$ python -q
>>> import numpy as np
>>> from numpy import linalg as LA
>>> np.set_printoptions(precision=1, suppress=True, linewidth=160, floatmode="fixed")
>>> m1 = np.loadtxt("arr.csv", delimiter=",")
>>> m1
array([[ 3.1,  0.1,  3.0,  2.1],
       [ 3.0,  0.0,  3.0,  2.0],
       [ 2.9,  0.0,  3.2,  2.0],
       [ 2.9,  0.1,  3.0,  2.1],
       [ 3.0,  0.2,  3.0,  2.2],
       [ 2.9,  0.2,  2.9,  2.0],
       [ 3.0,  0.1,  2.9,  2.0],
       [ 3.2, -0.1,  2.8,  1.9],
       [ 3.0, -0.1,  2.9,  1.9],
       [ 3.0,  0.1,  3.0,  2.0],
       [ 3.1,  0.0,  3.1,  1.9],
       [ 0.1,  3.2,  2.0, -0.9],
       [-0.1,  3.2,  1.8, -1.0],
       [ 0.1,  3.1,  1.9, -1.0],
       [ 0.0,  3.1,  2.1, -1.0],
       [-0.3,  2.9,  2.0, -1.1],
       [ 0.1,  3.0,  1.9, -1.1],
       [ 0.1,  3.1,  1.9, -1.0],
       [ 0.1,  3.2,  1.9, -0.9],
       [ 0.0,  3.2,  2.1, -1.0],
       [ 0.0,  3.0,  2.2, -1.1],
       [ 0.0,  3.0,  2.0, -1.1]])
>>> other = np.c_[m1[:, :3] @ np.array([[4, 2, 4], [4, 4, 4], [1, 4, 2]]), np.array([-4, -2, -4, -6, 8, -4, -9, 8, 9, -2, 6, -5, 4, 7, 8, -3, -6, -5, -1, -4, 3, 9])]
>>> other
array([[15.8, 18.6, 18.8, -4.0],
       [15.0, 18.0, 18.0, -2.0],
       [14.8, 18.6, 18.0, -4.0],
       [15.0, 18.2, 18.0, -6.0],
       [15.8, 18.8, 18.8,  8.0],
       [15.3, 18.2, 18.2, -4.0],
       [15.3, 18.0, 18.2, -9.0],
       [15.2, 17.2, 18.0,  8.0],
       [14.5, 17.2, 17.4,  9.0],
       [15.4, 18.4, 18.4, -2.0],
       [15.5, 18.6, 18.6,  6.0],
       [15.2, 21.0, 17.2, -5.0],
       [14.2, 19.8, 16.0,  4.0],
       [14.7, 20.2, 16.6,  7.0],
       [14.5, 20.8, 16.6,  8.0],
       [12.4, 19.0, 14.4, -3.0],
       [14.3, 19.8, 16.2, -6.0],
       [14.7, 20.2, 16.6, -5.0],
       [15.1, 20.6, 17.0, -1.0],
       [14.9, 21.2, 17.0, -4.0],
       [14.2, 20.8, 16.4,  3.0],
       [14.0, 20.0, 16.0,  9.0]])
>>> LA.matrix_rank(other)
np.int64(4)
>>> LA.matrix_rank(np.c_[m1, other])
np.int64(5)
>>> np.round(LA.lstsq(m1, other[:, 0])[0], 1) + 0
array([4.0, 4.0, 1.0, 0.0])
>>> Xc = m1 - m1.mean(axis=0)
>>> vecs = LA.svd(Xc)[2][:2]
>>> other = Xc - Xc @ vecs.T @ vecs
>>> round(float(LA.norm(other) / LA.norm(Xc)), 1)
0.1
>>> np.round(np.cov(Xc @ vecs.T, rowvar=False), 1) + 0
array([[7.4, 0.0],
       [0.0, 0.0]])
>>> print((Xc @ vecs.T).std(axis=0))
[2.7 0.1]
>>> z = m1[:, 1] > np.median(m1[:, 1])
>>> r0 = m1[z].mean(axis=0) - m1[~z].mean(axis=0)
>>> print(((m1 - m1.mean(axis=0)) @ r0 > 0).astype(int))
[0 0 0 0 0 0 0 0 0 0 0 1 1 1 1 1 1 1 1 1 1 1]
>>> r0
array([-3.0,  3.0, -1.0, -3.0])
>>> np.argsort(-np.abs(r0).round(6), kind="stable")
array([1, 3, 0, 2])
>>> z.astype(int)
array([0, 0, 0, 0, 0, 0, 0, 0, 0, 0, 0, 1, 1, 1, 1, 1, 1, 1, 1, 1, 1, 1])
>>> data = np.load("dump.npy")
>>> data
array([[ 4.3,  1.7,  0.7],
       [-4.1, 10.1,  9.1],
       [ 1.1,  4.9,  3.9],
       [ 0.4,  5.6,  4.6],
       [10.6, -4.6, -5.6],
       [ 3.9,  2.1,  1.1],
       [ 2.8,  3.2,  2.2],
       [ 5.9,  0.1, -0.9],
       [ 2.9,  3.1,  2.1],
       [ 3.0,  3.0,  2.0],
       [-0.9,  6.9,  5.9],
       [ 4.2,  1.8,  0.8],
       [ 4.6,  1.4,  0.4],
       [ 1.7,  4.3,  3.3],
       [-0.7,  6.7,  5.7],
       [-1.9,  7.9,  6.9],
       [ 3.8,  2.2,  1.2],
       [ 3.7,  2.3,  1.3],
       [ 3.5,  2.5,  1.5],
       [ 1.0,  5.0,  4.0],
       [ 1.7,  4.3,  3.3],
       [ 9.9, -3.9, -4.9],
       [ 6.6, -0.6, -1.6],
       [-0.8,  6.8,  5.8],
       [ 5.6,  0.4, -0.6],
       [-0.5,  6.5,  5.5],
       [-0.7,  6.7,  5.7],
       [ 1.6,  4.4,  3.4]])
>>> # looks like rank 2
>>> cent = data[[3, 10]].astype(float)
>>> for _ in range(7):
...     z = LA.norm(data[:, None] - cent, axis=-1).argmin(axis=1)
...     cent = np.array([data[z == j].mean(axis=0) for j in range(2)])
... 
>>> z
array([0, 1, 1, 1, 0, 0, 0, 0, 0, 0, 1, 0, 0, 1, 1, 1, 0, 0, 0, 1, 1, 0, 0, 1, 0, 1, 1, 1])
>>> cent[1] - cent[0]
array([-5.2,  5.2,  5.2])
>>> cent.round(1) + 0
array([[ 5.0,  1.0,  0.0],
       [-0.2,  6.2,  5.2]])
>>> cov = np.cov(data, rowvar=False)
>>> cov
array([[ 11.1, -11.1, -11.1],
       [-11.1,  11.1,  11.1],
       [-11.1,  11.1,  11.1]])
>>> np.corrcoef(data[:, 0], data[:, 2])[0, 1]
np.float64(-1.0)
>>> np.polyfit(data[:, 0], data[:, 2], 1)
array([-1.0,  5.0])
>>> data.std(axis=0)
array([3.3, 3.3, 3.3])
>>> np.median(data, axis=0)
array([2.8, 3.2, 2.2])
>>> np.argwhere(np.triu(np.abs(np.corrcoef(data.T)) > 0.8, 1))
array([[0, 1],
       [0, 2],
       [1, 2]])
>>> np.argsort(-data.std(axis=0).round(6), kind="stable")
array([0, 1, 2])
>>> Uu, sigma, Vh = LA.svd(data)
>>> sigma.round(1) + 0
array([33.1, 21.8,  0.0])
>>> np.argmax(sigma[:-1] / (sigma[1:] + 1e-6)) + 1
np.int64(2)
>>> other = Uu[:, :2] @ np.diag(sigma[:2]) @ Vh[:2]
>>> other
array([[ 4.3,  1.7,  0.7],
       [-4.1, 10.1,  9.1],
       [ 1.1,  4.9,  3.9],
       [ 0.4,  5.6,  4.6],
       [10.6, -4.6, -5.6],
       [ 3.9,  2.1,  1.1],
       [ 2.8,  3.2,  2.2],
       [ 5.9,  0.1, -0.9],
       [ 2.9,  3.1,  2.1],
       [ 3.0,  3.0,  2.0],
       [-0.9,  6.9,  5.9],
       [ 4.2,  1.8,  0.8],
       [ 4.6,  1.4,  0.4],
       [ 1.7,  4.3,  3.3],
       [-0.7,  6.7,  5.7],
       [-1.9,  7.9,  6.9],
       [ 3.8,  2.2,  1.2],
       [ 3.7,  2.3,  1.3],
       [ 3.5,  2.5,  1.5],
       [ 1.0,  5.0,  4.0],
       [ 1.7,  4.3,  3.3],
       [ 9.9, -3.9, -4.9],
       [ 6.6, -0.6, -1.6],
       [-0.8,  6.8,  5.8],
       [ 5.6,  0.4, -0.6],
       [-0.5,  6.5,  5.5],
       [-0.7,  6.7,  5.7],
       [ 1.6,  4.4,  3.4]])
>>> LA.matrix_rank(data, rtol=0.05)
np.int64(2)
>>> np.round(np.abs(data - other).max(), 1)
np.float64(0.0)
>>> LA.matrix_rank(other)
np.int64(2)
>>> np.allclose(other[:-1].T @ LA.lstsq(other[:-1].T, other[-1])[0], other[-1])
True
>>> print(other @ LA.pinv(other) @ other)
[[ 4.3  1.7  0.7]
 [-4.1 10.1  9.1]
 [ 1.1  4.9  3.9]
 [ 0.4  5.6  4.6]
 [10.6 -4.6 -5.6]
 [ 3.9  2.1  1.1]
 [ 2.8  3.2  2.2]
 [ 5.9  0.1 -0.9]
 [ 2.9  3.1  2.1]
 [ 3.0  3.0  2.0]
 [-0.9  6.9  5.9]
 [ 4.2  1.8  0.8]
 [ 4.6  1.4  0.4]
 [ 1.7  4.3  3.3]
 [-0.7  6.7  5.7]
 [-1.9  7.9  6.9]
 [ 3.8  2.2  1.2]
 [ 3.7  2.3  1.3]
 [ 3.5  2.5  1.5]
 [ 1.0  5.0  4.0]
 [ 1.7  4.3  3.3]
 [ 9.9 -3.9 -4.9]
 [ 6.6 -0.6 -1.6]
 [-0.8  6.8  5.8]
 [ 5.6  0.4 -0.6]
 [-0.5  6.5  5.5]
 [-0.7  6.7  5.7]
 [ 1.6  4.4  3.4]]
>>> np.unique(other.round(6), axis=0).shape
(26, 3)
>>> np.abs(np.diag(LA.qr(other)[1])) > 1e-9
array([ True,  True, False])
>>> LA.lstsq(other[:-1].T, other[-1])[2]
np.int32(2)
>>> z = data[:, 0] > np.median(data[:, 0])
>>> r0 = data[z].mean(axis=0) - data[~z].mean(axis=0)
>>> r0
array([ 5.1, -5.1, -5.1])
>>> z.astype(int)
array([1, 0, 0, 0, 1, 1, 0, 1, 1, 1, 0, 1, 1, 0, 0, 0, 1, 1, 1, 0, 0, 1, 1, 0, 1, 0, 0, 0])
>>> J = np.load("layer8.npy")
>>> J
array([[ 2,  4,  3,  2],
       [ 0, 10,  5,  5],
       [ 0,  6,  0,  3],
       [ 5,  0,  2,  0]])
>>> print(LA.matrix_rank(data, rtol=0.1))
2
>>> LA.cond(data) > 100
np.True_
>>> np.argsort(-LA.norm(data, axis=0).round(6), kind="stable")[:3]
array([1, 0, 2])
>>> [round(float(x), 1) for x in LA.svd(data, compute_uv=False)[:3]]
[33.1, 21.8, 0.0]
>>> round(float(LA.norm(data, 2) / LA.norm(data)), 1)
0.8
>>> P = np.triu(np.array([[0, 0, 2, 1], [1, -2, -2, -2], [0, 2, 2, 2], [3, 3, 0, -3]]), 1) + np.eye(4)
>>> other = P @ J @ LA.inv(P)
>>> np.trace(other), np.trace(J)
(np.float64(12.0), np.int64(12))
>>> P @ J - J @ P
array([[  5.0,  12.0,   6.0,   6.0],
       [-10.0, -12.0,  16.0,   4.0],
       [ 10.0,   0.0,  16.0,  12.0],
       [  0.0,   0.0, -10.0,  -9.0]])
>>> np.round(np.poly(other), 1) + 0
array([  1.0, -12.0, -26.0,  27.0,   0.0])
>>> other
array([[  7.0,  16.0,  23.0, -13.0],
       [-10.0,  -2.0,  17.0, -29.0],
       [ 10.0,   6.0,  -4.0,  13.0],
       [  5.0,   0.0,  -8.0,  11.0]])
>>> r = LA.matrix_rank(J)
>>> r
np.int64(3)
>>> null = LA.svd(J)[2][r:].T
>>> np.allclose(J @ null, 0)
True
>>> np.round(null[:, 0] / null[np.abs(null[:, 0]).round(6).argmax(), 0], 1) + 0
array([ 0.0, -0.5,  0.0,  1.0])
>>> print(LA.matrix_rank(J.T @ J), LA.matrix_rank(J @ J.T))
3 3
>>> null.shape
(4, 1)
>>> [int(LA.matrix_rank(np.delete(J, i, axis=0))) for i in range(4)]
[3, 3, 3, 3]
>>> print(np.round(J @ null, 1) + 0)
[[0.0]
 [0.0]
 [0.0]
 [0.0]]
>>> np.round(null @ null.T, 1) + 0
array([[ 0.0,  0.0,  0.0,  0.0],
       [ 0.0,  0.2,  0.0, -0.4],
       [ 0.0,  0.0,  0.0,  0.0],
       [ 0.0, -0.4,  0.0,  0.8]])
>>> [int(LA.matrix_rank(J[:, :j + 1])) for j in range(4)]
[1, 2, 3, 3]
>>> [int(LA.matrix_rank(J[:i])) for i in range(1, len(J) + 1)]
[1, 2, 3, 3]
>>> Uu, sigma, Vh = LA.svd(data)
>>> vecs = Vh[:(sigma > 1e-8).sum()]
>>> rng = np.random.default_rng(97)
>>> vec = data[25] + 2 * data[3] + rng.integers(2) * np.eye(3)[2]
>>> vec
array([ 0.3, 17.7, 14.7])
>>> np.round(LA.norm(vec - vecs.T @ vecs @ vec), 1)
np.float64(0.0)
>>> LA.matrix_rank(np.vstack([data, vec]))
np.int64(2)
>>> other = J + rng.integers(-2, 3, (4, 3)) @ rng.integers(-2, 3, (3, 4))
>>> other
array([[ 2,  2, -1,  3],
       [ 0, 10,  5,  5],
       [-9, 14,  1,  4],
       [ 0,  4,  7,  3]])
>>> other - J
array([[ 0, -2, -4,  1],
       [ 0,  0,  0,  0],
       [-9,  8,  1,  1],
       [-5,  4,  5,  3]])
>>> print(LA.matrix_rank(other - J, tol=1e-8))
3
>>> np.abs(other - J).sum(axis=1)
array([ 7,  0, 19, 17])
>>> feats = np.loadtxt("case2.csv", delimiter=",")
>>> feats
array([[ 1.0,  1.0,  1.0,  1.0,  1.0,  1.0,  1.0,  1.0],
       [ 1.0, -1.0, -1.0,  1.0, -1.0,  1.0,  1.0, -1.0],
       [ 1.0, -1.0,  1.0, -1.0, -1.0,  1.0, -1.0,  1.0],
       [ 1.0, -1.0, -1.0,  1.0,  1.0, -1.0, -1.0,  1.0],
       [ 1.0,  1.0,  1.0,  1.0, -1.0, -1.0, -1.0, -1.0]])
>>> other = feats / np.sqrt((feats ** 2).mean(axis=1, keepdims=True))
>>> LA.matrix_rank(feats - feats.mean(axis=1, keepdims=True))
np.int64(4)
>>> other[2]
array([ 1.0, -1.0,  1.0, -1.0, -1.0,  1.0, -1.0,  1.0])
>>> feats - feats.mean(axis=1, keepdims=True)
array([[ 0.0,  0.0,  0.0,  0.0,  0.0,  0.0,  0.0,  0.0],
       [ 1.0, -1.0, -1.0,  1.0, -1.0,  1.0,  1.0, -1.0],
       [ 1.0, -1.0,  1.0, -1.0, -1.0,  1.0, -1.0,  1.0],
       [ 1.0, -1.0, -1.0,  1.0,  1.0, -1.0, -1.0,  1.0],
       [ 1.0,  1.0,  1.0,  1.0, -1.0, -1.0, -1.0, -1.0]])
>>> vec = np.array([8, 3, 3, 0, 8, 5, 2, 5])
>>> h = np.maximum(feats @ vec, 0)
>>> np.maximum(feats @ (3 * vec), 0)
array([102.0,   0.0,  24.0,  24.0,   0.0])
>>> np.maximum(feats @ vec, 0) - np.maximum(-feats @ vec, 0)
array([34.0, -4.0,  8.0,  8.0, -6.0])
>>> feats * (h > 1e-9)[:, None]
array([[ 1.0,  1.0,  1.0,  1.0,  1.0,  1.0,  1.0,  1.0],
       [ 0.0, -0.0, -0.0,  0.0, -0.0,  0.0,  0.0, -0.0],
       [ 1.0, -1.0,  1.0, -1.0, -1.0,  1.0, -1.0,  1.0],
       [ 1.0, -1.0, -1.0,  1.0,  1.0, -1.0, -1.0,  1.0],
       [ 0.0,  0.0,  0.0,  0.0, -0.0, -0.0, -0.0, -0.0]])
>>> np.tanh(feats @ vec)
array([ 1.0, -1.0,  1.0,  1.0, -1.0])
>>> print(np.flatnonzero(h > 1e-9))
[0 2 3]
>>> other = feats + rng.integers(-2, 3, (5, 2)) @ rng.integers(-2, 3, (2, 8))
>>> other
array([[ 1.0,  3.0, -1.0, -1.0, -1.0,  0.0, -1.0,  0.0],
       [-1.0, -5.0,  1.0,  5.0, -3.0,  5.0, -3.0, -5.0],
       [ 3.0,  5.0, -3.0, -7.0, -1.0, -4.0,  1.0,  4.0],
       [-1.0, -1.0, -3.0,  1.0, -5.0,  1.0, -9.0, -5.0],
       [ 3.0,  5.0, -1.0, -3.0,  1.0, -5.0,  3.0,  3.0]])
>>> np.abs(other - feats).sum(axis=1)
array([12.0, 26.0, 28.0, 26.0, 26.0])
>>> LA.matrix_rank(other - feats, tol=1e-8)
np.int64(2)
>>> r0 = np.array([2, 0, 0, 0, 3])
>>> r1 = np.array([3, 0, 5])
>>> M = np.outer(r0, r1)
>>> M
array([[ 6,  0, 10],
       [ 0,  0,  0],
       [ 0,  0,  0],
       [ 0,  0,  0],
       [ 9,  0, 15]])
>>> r = LA.matrix_rank(M)
>>> r
np.int64(1)
>>> null = LA.svd(M)[2][r:].T
>>> print([int(LA.matrix_rank(M[:i])) for i in range(1, len(M) + 1)])
[1, 1, 1, 1, 1]
>>> null @ null.T
array([[ 0.7,  0.0, -0.4],
       [ 0.0,  1.0,  0.0],
       [-0.4,  0.0,  0.3]])
>>> LA.matrix_rank(M.T @ M), LA.matrix_rank(M @ M.T)
(np.int64(1), np.int64(1))
>>> np.round(M @ null, 1) + 0
array([[0.0, 0.0],
       [0.0, 0.0],
       [0.0, 0.0],
       [0.0, 0.0],
       [0.0, 0.0]])
>>> other = M + rng.integers(-2, 3, (5, 1)) @ rng.integers(-2, 3, (1, 3))
>>> other
array([[ 8, -1,  8],
       [ 4, -2, -4],
       [ 4, -2, -4],
       [-2,  1,  2],
       [ 9,  0, 15]])
>>> other - M
array([[ 2, -1, -2],
       [ 4, -2, -4],
       [ 4, -2, -4],
       [-2,  1,  2],
       [ 0,  0,  0]])
>>> np.round(LA.svd(other - M, compute_uv=False), 1) + 0
array([9.5, 0.0, 0.0])
>>> LA.matrix_rank(other - M, tol=1e-8)
np.int64(1)
>>> np.abs(other - M).sum(axis=1)
array([ 5, 10, 10,  5,  0])
>>> Uu, sigma, Vh = LA.svd(M)
>>> vecs = Vh[:(sigma > 1e-8).sum()]
>>> vec = M[4] + -2 * M[1] + rng.integers(2) * np.eye(3)[1]
>>> vec
array([ 9.0,  0.0, 15.0])
>>> np.allclose(vecs.T @ vecs @ vec, vec)
True
>>> print(vecs.T @ vecs)
[[0.3 0.0 0.4]
 [0.0 0.0 0.0]
 [0.4 0.0 0.7]]
